>>> import numpy as np
>>> np.set_printoptions(suppress=True, linewidth=200)
>>> K = np.load("out3.npy")
>>> print(K)
[[ 1. -3. -2. -5.  1. -3.  4.  0.  0.]
 [ 5. -1.  2.  0.  1. -3. -1.  4.  0.]
 [ 4.  5. -1.  3.  5.  1. -5. -5.  0.]
 [ 4. -5.  5. -1.  5. -2. -2. -5.  0.]
 [-5.  1.  0. -3.  4.  2. -1. -5.  0.]
 [-1. -1.  4.  3.  5. -3.  1.  4.  0.]
 [ 0.  1.  2.  3.  4.  3.  2.  4.  0.]
 [ 4. -5.  2.  0.  3. -2. -2.  0.  0.]
 [ 0.  0.  0.  0.  0.  0.  0.  0.  4.]]
>>> print(np.flatnonzero(np.linalg.matrix_power((K != 0) + (K.T != 0) + np.eye(9), 9)[1]))
[0 1 2 3 4 5 6 7]
>>> print((K != 0).astype(int))
[[1 1 1 1 1 1 1 0 0]
 [1 1 1 0 1 1 1 1 0]
 [1 1 1 1 1 1 1 1 0]
 [1 1 1 1 1 1 1 1 0]
 [1 1 0 1 1 1 1 1 0]
 [1 1 1 1 1 1 1 1 0]
 [0 1 1 1 1 1 1 1 0]
 [1 1 1 0 1 1 1 0 0]
 [0 0 0 0 0 0 0 0 1]]
>>> print(np.round(np.sort(np.linalg.eigvals(K).real), 2))
[-7.01 -3.88 -1.65 -1.65  2.21  2.21  4.    5.38  5.38]
>>> print(K @ K)
[[-44.  23. -35.  -6. -32.  37.  31.  22.   0.]
 [ 22. -21. -20. -34.  11. -10.  -3. -35.   0.]
 [ -9. -13.   2. -53.   9. -32.   6. -31.   0.]
 [-48.  53. -50. -31.   6.  30.  -3. -81.   0.]
 [-54.  55.  -7.  19. -12.  27.  -9.   3.   0.]
 [ 16.  -2.   9.  -7.  54.  18. -43. -72.   0.]
 [ 18. -23.  39.   6.  77. -10. -22. -21.   0.]
 [-26.   6. -32. -35.   3.  11.   2. -61.   0.]
 [  0.   0.   0.   0.   0.   0.   0.   0.  16.]]
>>> Y = K / np.sqrt((K ** 2).mean(axis=1, keepdims=True))
>>> print(np.linalg.matrix_rank(Y) == np.linalg.matrix_rank(K))
True
>>> print(np.round(np.linalg.norm(Y, axis=1), 2))
[3. 3. 3. 3. 3. 3. 3. 3. 3.]
>>> print((K + K.T) / 2)
[[ 1.   1.   1.  -0.5 -2.  -2.   2.   2.   0. ]
 [ 1.  -1.   3.5 -2.5  1.  -2.   0.  -0.5  0. ]
 [ 1.   3.5 -1.   4.   2.5  2.5 -1.5 -1.5  0. ]
 [-0.5 -2.5  4.  -1.   1.   0.5  0.5 -2.5  0. ]
 [-2.   1.   2.5  1.   4.   3.5  1.5 -1.   0. ]
 [-2.  -2.   2.5  0.5  3.5 -3.   2.   1.   0. ]
 [ 2.   0.  -1.5  0.5  1.5  2.   2.   1.   0. ]
 [ 2.  -0.5 -1.5 -2.5 -1.   1.   1.   0.   0. ]
 [ 0.   0.   0.   0.   0.   0.   0.   0.   4. ]]
>>> np.linalg.determinant(K)
Traceback (most recent call last):
  File "<python-input-12>", line 1, in <module>
    np.linalg.determinant(K)
    ^^^^^^^^^^^^^^^^^^^^^
AttributeError: module 'numpy.linalg' has no attribute 'determinant'
>>> print(np.allclose(K, K.T))
False
>>> Y = np.linalg.inv(K)
>>> print((np.abs(Y) > 1e-9).astype(int))
[[1 1 1 1 1 1 1 1 0]
 [1 1 1 1 1 1 1 1 0]
 [1 1 1 1 1 1 1 1 0]
 [1 1 1 1 1 1 1 1 0]
 [1 1 1 1 1 1 1 1 0]
 [1 1 1 1 1 1 1 1 0]
 [1 1 1 1 1 1 1 1 0]
 [1 1 1 1 1 1 1 1 0]
 [0 0 0 0 0 0 0 0 1]]
>>> print(np.round(np.linalg.cond(K), 2))
7.18
>>> print(np.allclose(Y, K.T))
False
>>> print(np.round(K @ Y, 2) + 0)
[[1. 0. 0. 0. 0. 0. 0. 0. 0.]
 [0. 1. 0. 0. 0. 0. 0. 0. 0.]
 [0. 0. 1. 0. 0. 0. 0. 0. 0.]
 [0. 0. 0. 1. 0. 0. 0. 0. 0.]
 [0. 0. 0. 0. 1. 0. 0. 0. 0.]
 [0. 0. 0. 0. 0. 1. 0. 0. 0.]
 [0. 0. 0. 0. 0. 0. 1. 0. 0.]
 [0. 0. 0. 0. 0. 0. 0. 1. 0.]
 [0. 0. 0. 0. 0. 0. 0. 0. 1.]]
>>> print(np.round(np.linalg.inv(Y), 2) + 0)
[[ 1. -3. -2. -5.  1. -3.  4.  0.  0.]
 [ 5. -1.  2.  0.  1. -3. -1.  4.  0.]
 [ 4.  5. -1.  3.  5.  1. -5. -5.  0.]
 [ 4. -5.  5. -1.  5. -2. -2. -5.  0.]
 [-5.  1.  0. -3.  4.  2. -1. -5.  0.]
 [-1. -1.  4.  3.  5. -3.  1.  4.  0.]
 [ 0.  1.  2.  3.  4.  3.  2.  4.  0.]
 [ 4. -5.  2.  0.  3. -2. -2.  0.  0.]
 [ 0.  0.  0.  0.  0.  0.  0.  0.  4.]]
